$ python3 -q
>>> import numpy as np
>>> import numpy.linalg as la
>>> np.set_printoptions(precision=2, suppress=True, linewidth=200, legacy="1.25")
>>> tidy = lambda a: np.round(a, 2) + 0
>>> M = np.loadtxt("w.csv", delimiter=",")
>>> print(M)
[[  0. -10.  -6.   4.]
 [ -1. -10.  -7.   4.]
 [  1.  12.   9.  -4.]
 [ -1. -12.  -7.   6.]]
>>> # rows and columns are dependent
>>> print(np.unique(M.round(6), axis=0).shape)
(4, 4)
>>> print(la.lstsq(M[:-1].T, M[-1])[2])
3
>>> rng = np.random.default_rng(69809)
>>> lab = rng.permutation(4)
>>> print(lab)
[3 0 1 2]
>>> M2 = M[lab][:, lab]
>>> print(tidy(la.det(M2)), tidy(la.det(M[lab])))
0.0 0.0
>>> print(np.diag(M2))
[  6.   0. -10.   9.]
>>> print(tidy(np.sort(np.abs(la.eigvals(M2)))))
[0. 1. 2. 2.]
>>> print(np.trace(M2))
5.0
>>> Uu, sig, VT = la.svd(M)
>>> evecs = VT[:(sig > 1e-8).sum()]
>>> x = M[2] + 2 * M[1] + rng.integers(2) * np.eye(4)[2]
>>> print(x)
[-1. -8. -4.  4.]
>>> print(la.matrix_rank(np.vstack([M, x])))
4
>>> feats = np.load("data.npy")
>>> print(feats)
[[ 2  0 16  6 16  4 14]
 [ 2  0 16  6 16  4 14]
 [ 2  0 16  6 16  4 14]
 [ 1  0  8  3  8  2  7]
 [ 3  0 24  9 24  6 21]
 [ 2  0 16  6 16  4 14]
 [ 3  0 24  9 24  6 21]
 [ 2  0 16  6 16  4 14]]
>>> print(np.abs(feats).max())
24
>>> print(tidy(la.svd(feats, compute_uv=False)))
[86.31  0.    0.    0.    0.    0.    0.  ]
>>> feats[8]
Traceback (most recent call last):
  File "<python-input-26>", line 1, in <module>
    feats[8]
    ~~~~~^^^
IndexError: index 8 is out of bounds for axis 0 with size 8
>>> print(feats.shape)
(8, 7)
>>> print(np.count_nonzero(feats))
48
>>> print(tidy(feats.mean(axis=0)))
[ 2.12  0.   17.    6.38 17.    4.25 14.88]
>>> print(tidy(la.norm(feats)))
86.31
